% python3 -q
>>> import numpy as np
>>> import numpy.linalg as la
>>> np.set_printoptions(precision=1, suppress=True, linewidth=160)
>>> F = np.loadtxt("block19.csv", delimiter=",")
>>> F.round(1) + 0
array([[ 0.9,  0.1,  0.1, -0.3, -0.2,  0.1,  0. ,  0. ],
       [ 0.1,  1. ,  0. ,  0.2,  0.1,  0. ,  0. ,  0. ],
       [ 0.1,  0. ,  1. ,  0.1,  0.1,  0. ,  0. ,  0. ],
       [-0.3,  0.2,  0.1,  0.5, -0.3,  0.1,  0. ,  0. ],
       [-0.2,  0.1,  0.1, -0.3,  0.8,  0.1,  0. ,  0. ],
       [ 0.1,  0. ,  0. ,  0.1,  0.1,  1. ,  0. ,  0. ],
       [ 0. ,  0. ,  0. ,  0. ,  0. ,  0. ,  1. ,  0. ],
       [ 0. ,  0. ,  0. ,  0. ,  0. ,  0. ,  0. ,  1. ]])
>>> la.matrix_rank(F, rtol=0.1)
np.int64(7)
>>> round(la.norm(F, 2) / la.norm(F), 1)
np.float64(0.4)
>>> la.cond(F) > 100
np.True_
>>> rank = la.matrix_rank(F)
>>> rank
np.int64(7)
>>> ns = la.svd(F)[2][rank:].T
>>> [int(la.matrix_rank(F[:, :j + 1])) for j in range(8)]
[1, 2, 3, 4, 5, 6, 7, 7]
>>> la.matrix_rank(F.T @ F), la.matrix_rank(F @ F.T)
(np.int64(7), np.int64(7))
>>> [int(la.matrix_rank(F[:i])) for i in range(1, len(F) + 1)]
[1, 2, 3, 4, 5, 6, 7, 7]
>>> [int(la.matrix_rank(np.delete(F, i, axis=0))) for i in range(8)]
[7, 7, 7, 7, 7, 7, 7, 7]
>>> ns[:, 0] / ns[np.abs(ns[:, 0]).round(6).argmax(), 0]
array([ 0.5, -0.3, -0.2,  1. ,  0.6, -0.3,  0.1, -0.1])
>>> left, sig, VT = la.svd(F)
>>> evecs = VT[:(sig > 1e-8).sum()]
>>> rng = np.random.default_rng(986)
>>> x0 = F[7] + -1 * F[1] + rng.integers(2) * np.eye(8)[0]
>>> x0.round(1) + 0
array([ 0.9, -1. ,  0. , -0.1, -0.1,  0. ,  0. ,  1. ])
>>> np.diag(evecs.T @ evecs)
array([0.9, 1. , 1. , 0.5, 0.8, 1. , 1. , 1. ])
>>> np.allclose(evecs.T @ evecs @ x0, x0)
False
>>> W0 = np.load("m.npy")
>>> W0.round(1) + 0
array([[  3.3,  -0.2, -11.5,  23.9, -12. ,   9.8, -10.7,  -9.8],
       [  3.1,  -0.1, -11.2,  23.3, -11.8,   9.5, -10.4,  -9.5],
       [  1.8,   1.1,  -8.5,  18.7, -10.4,   7.1,  -8.3,  -7.6],
       [  1.5,   1.4,  -7.7,  17.4, -10. ,   6.4,  -7.7,  -7.1],
       [  0.3,   2.4,  -5.2,  12.7,  -8.5,   4.1,  -5.7,  -5.3],
       [  0.1,   2.6,  -4.5,  11.4,  -8. ,   3.4,  -5.1,  -4.8],
       [ -0.3,   2.8,  -3.8,   9.9,  -7.5,   2.7,  -4.5,  -4.3],
       [ -0.6,   2.9,  -3. ,   8.3,  -6.9,   2. ,  -3.9,  -3.7],
       [ -0.7,   2.9,  -2.8,   7.7,  -6.7,   1.7,  -3.6,  -3.6],
       [ -0.8,   3. ,  -2.6,   7.4,  -6.6,   1.6,  -3.5,  -3.4],
       [ -0.8,   3. ,  -2.6,   7.4,  -6.6,   1.6,  -3.5,  -3.4],
       [ -1.1,   3. ,  -1.7,   5.4,  -5.7,   0.7,  -2.8,  -2.8],
       [ -1.1,   3. ,  -1.7,   5.3,  -5.7,   0.7,  -2.7,  -2.8],
       [ -1.2,   2.9,  -1.3,   4.2,  -5.2,   0.3,  -2.4,  -2.4],
       [ -1.3,   2.9,  -1.1,   3.7,  -5. ,   0.1,  -2.2,  -2.3],
       [ -1.4,   2.1,  -0.2,   0.8,  -3.1,  -0.8,  -1.2,  -1.4],
       [ -1.3,   1.9,  -0.2,   0.5,  -2.9,  -0.9,  -1.1,  -1.3],
       [ -0.9,   1. ,  -0.1,  -0.3,  -1.6,  -0.7,  -0.7,  -0.9],
       [ -0.6,   0.6,  -0.1,  -0.4,  -1.1,  -0.6,  -0.5,  -0.7],
       [ -0.1,   0.1,   0. ,  -0.1,  -0.2,  -0.1,  -0.1,  -0.1],
       [  0. ,   0. ,   0. ,   0. ,   0. ,   0. ,   0. ,   0. ],
       [  0.1,  -0.1,   0. ,   0.1,   0.2,   0.1,   0.1,   0.1],
       [  0.6,  -0.2,   0.4,   0.8,   1. ,   0.6,   0.8,   1.1],
       [  0.7,  -0.1,   0.5,   0.9,   1.2,   0.7,   0.9,   1.2],
       [  0.7,  -0.1,   0.6,   1. ,   1.3,   0.8,   1.1,   1.4],
       [  1.1,   0.3,   1.4,   1.8,   2.1,   1.2,   2.2,   2.8],
       [  1.1,   0.4,   1.6,   1.9,   2.2,   1.2,   2.4,   3. ],
       [  1.4,   3.9,   6.3,   3.6,   4.7,   1.5,   7.4,   8.9],
       [  1.3,   4.9,   7.5,   3.8,   5.1,   1.4,   8.6,  10.2],
       [  1.3,   5. ,   7.6,   3.8,   5.2,   1.3,   8.7,  10.4],
       [  0.8,   8.3,  11.5,   4. ,   6.5,   0.7,  12.5,  14.6],
       [  0.5,   9.8,  13.3,   4. ,   7. ,   0.4,  14.1,  16.5],
       [  0.5,   9.8,  13.4,   4. ,   7.1,   0.4,  14.2,  16.6],
       [  0.2,  11.6,  15.5,   3.9,   7.7,  -0.1,  16.1,  18.8],
       [ -0.6,  15. ,  19.5,   3.5,   8.8,  -1.1,  19.9,  22.9],
       [ -0.8,  16.1,  20.8,   3.3,   9.2,  -1.5,  21.1,  24.2],
       [ -1. ,  16.8,  21.6,   3.2,   9.4,  -1.7,  21.8,  25. ],
       [ -3. ,  24.7,  30.9,   1.5,  11.7,  -4.5,  30.1,  34.2],
       [ -3.6,  26.7,  33.1,   1. ,  12.3,  -5.2,  32.1,  36.3],
       [ -8.1,  42.1,  51.1,  -3.8,  16.5, -11.4,  48. ,  53.5],
       [ -9.3,  45.7,  55.4,  -5.2,  17.4, -13. ,  51.7,  57.5],
       [ -9.3,  45.9,  55.6,  -5.2,  17.5, -13.1,  51.9,  57.7],
       [-10. ,  47.9,  57.8,  -5.9,  18. , -13.9,  53.9,  59.8]])
>>> d = la.norm(W0[:, None] - W0[None], axis=-1)
>>> d[28].round(6).argsort(kind="stable")[:4]
array([28, 29, 27, 30])
>>> la.matrix_rank(d ** 2)
np.int64(5)
